$ python -q
>>> import numpy as np
>>> from numpy import linalg as LA
>>> np.set_printoptions(precision=2, suppress=True, linewidth=160)
>>> W0 = np.array([[-6, -3, -2], [-5, -9, -3], [-2, 1, 6], [7, -5, 2]])
>>> print(W0)
[[-6 -3 -2]
 [-5 -9 -3]
 [-2  1  6]
 [ 7 -5  2]]
>>> M2 = np.c_[W0[:, :1] @ np.array([[3]]), np.array([3, 2, -1, 3])]
>>> print(M2)
[[-18   3]
 [-15   2]
 [ -6  -1]
 [ 21   3]]
>>> print(LA.matrix_rank(M2))
2
>>> print(np.round(LA.lstsq(W0, M2[:, 0])[0], 2) + 0)
[3. 0. 0.]
>>> print(LA.norm(LA.qr(W0)[0].T @ M2, axis=0) ** 2 / ((M2 ** 2).sum(axis=0) + 1e-12))
[1.   0.71]
>>> X = np.array([[-1, 0, 1, 2], [3, 4, 5, 6], [7, 8, 9, 10], [11, 12, 13, 14]])
>>> print(X)
[[-1  0  1  2]
 [ 3  4  5  6]
 [ 7  8  9 10]
 [11 12 13 14]]
>>> print(round(LA.norm(X, 2) / LA.norm(X), 2))
1.0
>>> print(np.argsort(-LA.norm(X, axis=0).round(6), kind="stable")[:3])
[3 2 1]
>>> print(LA.cond(X) > 100)
True
>>> U, sigma, Vt = LA.svd(X)
>>> print(np.argmax(sigma[:-1] / (sigma[1:] + 1e-6)) + 1)
2
>>> M2 = U[:, :2] @ np.diag(sigma[:2]) @ Vt[:2]
>>> print(round(float(LA.norm(X - M2) / LA.norm(X)), 2))
0.0
>>> print(LA.matrix_rank(M2))
2
>>> print(M2.round(2) + 0)
[[-1.  0.  1.  2.]
 [ 3.  4.  5.  6.]
 [ 7.  8.  9. 10.]
 [11. 12. 13. 14.]]
>>> print(round(float(LA.norm(X - M2, 2)), 2), round(sigma[2], 2))
0.0 0.0
>>> K = np.array([[1, 0, 2, -3], [-1, -2, -2, -1], [-2, -1, -2, 3], [1, -3, 0, -1]])
>>> M2 = LA.invert(K)
Traceback (most recent call last):
  File "<python-input-23>", line 1, in <module>
    M2 = LA.invert(K)
         ^^^^^^^^^
AttributeError: module 'numpy.linalg' has no attribute 'invert'
>>> M2 = LA.inv(K)
>>> print(M2)
[[-0.79 -0.07 -0.71  0.29]
 [-0.21  0.07 -0.29 -0.29]
 [ 0.68 -0.39  0.57  0.07]
 [-0.14 -0.29  0.14  0.14]]
>>> print(np.allclose(M2, K.T))
False
>>> print(np.round(LA.slogdet(K)[0], 2))
-1.0
>>> M2 = np.array([[6, 1, 2], [6, 9, 4]])
>>> cent = np.kron(M2, K)
>>> print(np.round(LA.norm(cent, 2), 2), round(float(LA.norm(M2, 2) * LA.norm(K, 2)), 2))
71.65 71.65
>>> print(LA.matrix_rank(cent))
8
>>> M2 = K[0, 0] * K[1:] - np.outer(K[1:, 0], K[0])
>>> print(M2)
[[ 0 -2  0 -4]
 [ 0 -1  2 -3]
 [ 0 -3 -2  2]]
>>> print(K[:, 0] / K[0, 0])
[ 1. -1. -2.  1.]
>>> print(np.flatnonzero(~M2.round(6).any(axis=1)))
[]
>>> feats = np.load("arr.npy")
>>> print(feats)
[[ 1 -1  1 -1  1 -1  1 -1]
 [ 1 -1  1 -1 -1  1 -1  1]
 [ 1  1  1  1 -1 -1 -1 -1]
 [ 1 -1 -1  1  1 -1 -1  1]]
>>> w1 = np.array([[1, 9, 1, 2, 9, 4],
...     [6, 9, 3, 6, 7, 3],
...     [8, 6, 7, 7, 2, 6],
...     [5, 5, 8, 7, 0, 7],
...     [2, 6, 8, 4, 0, 0],
...     [6, 2, 8, 3, 2, 4],
...     [6, 6, 9, 2, 7, 1],
...     [7, 7, 5, 3, 1, 8]])
>>> coef = np.array([1, 1, 1, 1, 1, 1])
>>> hid = np.maximum(feats @ w1 + coef, 0)
>>> print((hid > 0).astype(int))
[[0 1 1 0 1 0]
 [1 0 0 0 1 1]
 [0 1 0 1 1 1]
 [0 1 0 0 0 1]]
>>> print(LA.matrix_rank(hid))
4
>>> print((hid > 0).mean(axis=0))
[0.25 0.75 0.25 0.25 0.75 0.75]
>>> cent = np.array([[-1, -3, 0],
...     [-2, -4, 0],
...     [5, -4, 2],
...     [1, 0, -2],
...     [3, -2, 3],
...     [4, -1, -1]])
>>> print(hid @ cent)
[[ 27 -46  31]
 [ 47 -26  -9]
 [ 52 -62  -3]
 [ 14 -26  -6]]
>>> print((hid @ cent).round(6).argmax(axis=1))
[2 0 0 0]
>>> vec = np.array([-1, -2, -3, -2, 3, 1, 1, 0])
>>> print(np.sign((feats @ vec).round(6)))
[ 1 -1 -1  1]
>>> print(feats * vec)
[[-1  2 -3  2  3 -1  1  0]
 [-1  2 -3  2 -3  1 -1  0]
 [-1 -2 -3 -2 -3 -1 -1  0]
 [-1  2  3 -2  3 -1 -1  0]]
>>> M2 = np.array([[6, -4],
...     [2, -2],
...     [-9, -6],
...     [-1, 3],
...     [5, -5],
...     [1, -4],
...     [-9, 7],
...     [-4, 6]])
>>> print(np.vstack([feats, M2.T]).shape)
(6, 8)
>>> print(np.einsum("ij,ij->i", feats, feats))
[8 8 8 8]
>>> print(LA.matrix_rank(feats @ M2))
2
>>> print(LA.matrix_rank(np.vstack([feats, M2.T])))
6
>>> print(np.einsum("ij->j", feats))
[ 4 -2  2  0  0 -2 -2  0]
>>> print(M2.T @ feats.T)
[[ -5  -3   5  21]
 [-11 -11 -13   5]]
>>> print(feats @ M2)
[[ -5 -11]
 [ -3 -11]
 [  5 -13]
 [ 21   5]]
>>> E = np.load("run0.npy")
>>> print(E)
[[-2. -3. -3.  0.]
 [-3. -2. -3.  0.]
 [-3. -3. -2.  0.]
 [ 0.  0.  0. -2.]]
>>> # 2 groups of indices that never mix
>>> M2 = LA.inv(E)
>>> print(LA.inv(M2))
[[-2. -3. -3.  0.]
 [-3. -2. -3. -0.]
 [-3. -3. -2. -0.]
 [-0. -0. -0. -2.]]
>>> print((np.abs(M2) > 1e-9).astype(int))
[[1 1 1 0]
 [1 1 1 0]
 [1 1 1 0]
 [0 0 0 1]]
>>> print(round(LA.cond(E), 2))
8.0
>>> print(LA.det(E) * M2)
[[10. -6. -6. -0.]
 [-6. 10. -6. -0.]
 [-6. -6. 10.  0.]
 [-0. -0. -0. -8.]]
>>> print(np.allclose(M2, E.T))
False
>>> print(M2)
[[ 0.62 -0.37 -0.38 -0.  ]
 [-0.38  0.62 -0.38 -0.  ]
 [-0.38 -0.38  0.62  0.  ]
 [-0.   -0.   -0.   -0.5 ]]
>>> U, sigma, Vt = LA.svd(E, full_matrices=False)
>>> print(np.round(U.T @ U, 2) + 0)
[[1. 0. 0. 0.]
 [0. 1. 0. 0.]
 [0. 0. 1. 0.]
 [0. 0. 0. 1.]]
>>> print(np.abs(Vt[0]))
[0.58 0.58 0.58 0.  ]
>>> print(np.cumsum(sigma ** 2) / np.sum(sigma ** 2))
[0.91 0.97 0.99 1.  ]
>>> print(np.round(Vt @ Vt.T, 2) + 0)
[[1. 0. 0. 0.]
 [0. 1. 0. 0.]
 [0. 0. 1. 0.]
 [0. 0. 0. 1.]]
>>> print((sigma > 1e-8).sum())
4
>>> print(sigma / sigma[0])
[1.   0.25 0.13 0.12]
>>> print(round(np.sqrt((sigma ** 2).sum()), 2), round(float(LA.norm(E)), 2))
8.37 8.37
>>> ev, evecs = LA.eigh(E)
>>> vec = np.array([5, 2, -3, -5])
>>> print(LA.eigvalsh(E[1:, 1:]))
[-5. -2.  1.]
>>> print(evecs * np.abs(ev) @ evecs.T)
[[3.33 2.33 2.33 0.  ]
 [2.33 3.33 2.33 0.  ]
 [2.33 2.33 3.33 0.  ]
 [0.   0.   0.   2.  ]]
>>> rng = np.random.default_rng(8804)
>>> idx = rng.permutation(4)
>>> print(idx)
[2 0 3 1]
>>> M2 = E[idx][:, idx]
>>> print(round(LA.det(M2), 2), round(LA.det(E[idx]), 2))
16.0 -16.0
>>> print(np.allclose(M2, E))
False
>>> print(np.sort(np.abs(LA.eigvals(M2))))
[1. 1. 2. 8.]
>>> data = np.load("layer1.npy")
>>> print(data)
[[ 1.07  1.12 -0.66  0.26]
 [ 1.12  1.63 -0.25  0.59]
 [-0.66 -0.25  1.07 -0.32]
 [ 0.26  0.59 -0.32  1.23]]
>>> print(np.count_nonzero(data))
16
>>> print(data.sum(axis=0))
[ 1.79  3.09 -0.16  1.76]
>>> print(round(float(np.abs(data).max()), 2))
1.63
>>> print(data.shape)
(4, 4)
>>> mat = rng.normal(size=(13, 3)) + 3 * np.array([0, 1, 0])
>>> print(mat)
[[-2.97  4.09 -0.77]
 [-1.19  4.08  0.78]
 [ 0.92  4.27 -2.75]
 [-0.63  4.06  0.86]
 [-0.65  2.64  0.34]
 [ 0.04  3.83 -0.12]
 [-0.64  3.03 -0.96]
 [-0.45  4.28 -1.16]
 [-0.25  3.41  0.47]
 [ 0.11  3.63 -0.11]
 [-2.08  3.41 -1.66]
 [-2.23  5.12  1.05]
 [ 0.8   1.79  1.38]]
>>> P = mat @ LA.solve(mat.T @ mat, mat.T)
>>> print(np.allclose(P @ P, P))
True
>>> print(np.trace(P))
3.0
>>> print(np.round(LA.eigvalsh(P), 2) + 0)
[0. 0. 0. 0. 0. 0. 0. 0. 0. 0. 1. 1. 1.]
